$ python -q
>>> import numpy as np
>>> import numpy.linalg as la
>>> np.set_printoptions(suppress=True, linewidth=200)
>>> W0 = np.array([[0, 0, 0, 5], [3, 0, 0, 0], [0, -6, 0, 0], [0, 0, 5, 0]])
>>> B = la.inv(W0)
>>> round(float(la.det(W0) * la.det(B)), 2)
1.0
>>> np.round(la.det(W0) * B, 2)
array([[  0., 150.,   0.,   0.],
       [ -0.,  -0., -75.,  -0.],
       [  0.,   0.,   0.,  90.],
       [ 90.,   0.,   0.,   0.]])
>>> (np.abs(B) > 1e-9).astype(int)
array([[0, 1, 0, 0],
       [0, 0, 1, 0],
       [0, 0, 0, 1],
       [1, 0, 0, 0]])
>>> np.allclose(B, W0.T)
False
>>> np.round(la.inv(B), 2)
array([[ 0.,  0.,  0.,  5.],
       [ 3.,  0.,  0.,  0.],
       [-0., -6., -0., -0.],
       [ 0.,  0.,  5.,  0.]])
>>> B.round(2)
array([[ 0.  ,  0.33,  0.  ,  0.  ],
       [-0.  , -0.  , -0.17, -0.  ],
       [ 0.  ,  0.  ,  0.  ,  0.2 ],
       [ 0.2 ,  0.  ,  0.  ,  0.  ]])
>>> B = np.array([[-1, 2, -1], [-4, 0, -4]])
>>> Z = np.kron(B, W0)
>>> la.matrix_rank(Z)
np.int64(8)
>>> M = np.load("block18.npy")
>>> M
array([[ 2.  ,  0.01,  2.  ],
       [ 1.99, -0.02,  1.98],
       [ 1.98, -0.02,  2.01],
       [ 1.99, -0.02,  1.98],
       [ 2.01, -0.02,  2.  ],
       [ 1.98, -0.01,  2.  ],
       [ 1.99,  0.  ,  1.98],
       [ 2.  ,  0.  ,  1.99],
       [ 1.99,  0.01,  2.04],
       [ 2.02,  0.  ,  2.01],
       [ 2.01,  0.  ,  2.02],
       [ 2.  , -0.03,  1.99],
       [ 1.98,  0.01,  2.01],
       [ 2.05,  1.02, -3.02],
       [ 2.  ,  1.  , -3.  ],
       [ 1.98,  1.  , -2.98],
       [ 2.  ,  0.98, -3.  ],
       [ 2.  ,  1.  , -3.01],
       [ 2.01,  1.  , -2.96],
       [ 1.95,  1.  , -3.  ],
       [ 1.97,  0.96, -3.02],
       [ 2.  ,  0.99, -2.97],
       [ 1.98,  1.01, -3.  ],
       [ 1.96,  1.02, -3.01],
       [ 2.01,  1.02, -3.03],
       [ 2.02,  0.99, -3.01]])
>>> Z = M[[13, 0]].astype(float)
>>> for _ in range(7):
...     z = la.norm(M[:, None] - Z, axis=-1).argmin(axis=1)
...     Z = np.array([M[z == j].mean(axis=0) for j in range(2)])
... 
>>> z
array([1, 1, 1, 1, 1, 1, 1, 1, 1, 1, 1, 1, 1, 0, 0, 0, 0, 0, 0, 0, 0, 0, 0, 0, 0, 0])
>>> np.round(Z[1] - Z[0], 2) + 0
array([ 0.  , -1.01,  5.  ])
>>> Z.round(2)
array([[ 1.99,  1.  , -3.  ],
       [ 2.  , -0.01,  2.  ]])
>>> B = np.c_[M[:, :1] @ np.array([[6]]), np.array([-9, 0, -8, 3, 1, 7, -3, 2, 3, 3, 9, -4, -2, 5, 6, -6, -9, -8, -5, 9, 3, -1, 5, 2, -7, -8])]
>>> B.round(2)
array([[12.  , -9.  ],
       [11.94,  0.  ],
       [11.88, -8.  ],
       [11.94,  3.  ],
       [12.06,  1.  ],
       [11.88,  7.  ],
       [11.94, -3.  ],
       [12.  ,  2.  ],
       [11.94,  3.  ],
       [12.12,  3.  ],
       [12.06,  9.  ],
       [12.  , -4.  ],
       [11.88, -2.  ],
       [12.3 ,  5.  ],
       [12.  ,  6.  ],
       [11.88, -6.  ],
       [12.  , -9.  ],
       [12.  , -8.  ],
       [12.06, -5.  ],
       [11.7 ,  9.  ],
       [11.82,  3.  ],
       [12.  , -1.  ],
       [11.88,  5.  ],
       [11.76,  2.  ],
       [12.06, -7.  ],
       [12.12, -8.  ]])
>>> np.round(la.norm(B - M @ la.lstsq(M, B)[0], axis=0), 2) + 0
array([ 0.  , 28.27])
>>> np.round(la.lstsq(M, B[:, 0])[0], 2) + 0
array([6., 0., 0.])
>>> C2 = np.cov(M, rowvar=False)
>>> np.round(np.corrcoef(M.T), 2)
array([[ 1.  , -0.01,  0.02],
       [-0.01,  1.  , -1.  ],
       [ 0.02, -1.  ,  1.  ]])
>>> np.round(np.corrcoef(M[:, 0], M[:, 1])[0, 1], 2)
np.float64(-0.01)
>>> np.round(np.polyfit(M[:, 0], M[:, 1], 1), 2)
array([-0.36,  1.22])
>>> np.round(M.std(axis=0), 2)
array([0.02, 0.5 , 2.5 ])
>>> Uu, sigma, VT = la.svd(M)
>>> np.argmax(sigma[:-1] / (sigma[1:] + 1e-6)) + 1
np.int64(2)
>>> B = Uu[:, :2] @ np.diag(sigma[:2]) @ VT[:2]
>>> B.round(2) + 0
array([[ 2.  ,  0.  ,  2.  ],
       [ 1.99,  0.  ,  1.98],
       [ 1.98, -0.01,  2.01],
       [ 1.99,  0.  ,  1.98],
       [ 2.01, -0.01,  2.  ],
       [ 1.98, -0.01,  2.  ],
       [ 1.99,  0.  ,  1.98],
       [ 2.  ,  0.  ,  1.99],
       [ 1.99, -0.01,  2.04],
       [ 2.02,  0.  ,  2.01],
       [ 2.01, -0.01,  2.02],
       [ 2.  , -0.01,  1.99],
       [ 1.98, -0.01,  2.01],
       [ 2.05,  1.01, -3.02],
       [ 2.  ,  1.  , -3.  ],
       [ 1.98,  0.99, -2.98],
       [ 2.  ,  1.  , -3.  ],
       [ 2.  ,  1.  , -3.01],
       [ 2.01,  0.99, -2.96],
       [ 1.95,  0.99, -3.  ],
       [ 1.96,  1.  , -3.01],
       [ 2.  ,  0.99, -2.97],
       [ 1.98,  1.  , -3.  ],
       [ 1.96,  1.  , -3.01],
       [ 2.01,  1.01, -3.03],
       [ 2.02,  1.  , -3.01]])
>>> la.matrix_rank(M, rtol=0.05)
np.int64(2)
>>> round(float(np.abs(M - B).max()), 2)
0.04
>>> feats = np.array([[0, -2, -2], [-3, 6, 3], [5, -18, -13], [-3, -2, -5]])
>>> Uu, sigma, VT = la.svd(feats)
>>> evecs = VT[:(sigma > 1e-8).sum()]
>>> rng = np.random.default_rng(285)
>>> x = feats[0] + 4 * feats[2] + rng.integers(2) * np.eye(3)[2]
>>> x
array([ 20., -74., -53.])
>>> np.allclose(evecs.T @ evecs @ x, x)
False
>>> np.round(evecs.T @ evecs, 2)
array([[ 0.67, -0.33,  0.33],
       [-0.33,  0.67,  0.33],
       [ 0.33,  0.33,  0.67]])
>>> round(float(la.norm(x - evecs.T @ evecs @ x)), 2)
0.58
>>> t = np.radians(120)
>>> R = np.eye(3)
>>> R[0, 0] = R[2, 2] = np.cos(t)
>>> R[0, 2], R[2, 0] = -np.sin(t), np.sin(t)
>>> R.round(2)
array([[-0.5 ,  0.  , -0.87],
       [ 0.  ,  1.  ,  0.  ],
       [ 0.87,  0.  , -0.5 ]])
>>> B = feats @ R.T
>>> round(la.det(R), 2), np.round(np.trace(R), 2)
(np.float64(1.0), np.float64(0.0))
>>> np.round(np.abs(B - feats).max(axis=0), 2)
array([ 8.83,  0.  , 23.83])
>>> np.allclose(feats @ feats.T, B @ B.T)
True
>>> [round(float(x), 2) for x in la.svd(feats, compute_uv=False)[:3]]
[24.3, 5.25, 0.0]
>>> round(la.norm(feats, 2) / la.norm(feats), 2)
np.float64(0.98)
>>> la.cond(feats) > 100
np.True_
>>> Uu, sigma, VT = la.svd(feats)
>>> np.argmax(sigma[:-1] / (sigma[1:] + 1e-6)) + 1
np.int64(2)
>>> B = Uu[:, :2] @ np.diag(sigma[:2]) @ VT[:2]
>>> B.round(2) + 0
array([[  0.,  -2.,  -2.],
       [ -3.,   6.,   3.],
       [  5., -18., -13.],
       [ -3.,  -2.,  -5.]])
>>> round(la.norm(feats - B) / la.norm(feats), 2)
np.float64(0.0)
>>> la.matrix_rank(B)
np.int64(2)
>>> la.matrix_rank(feats, rtol=0.05)
np.int64(2)
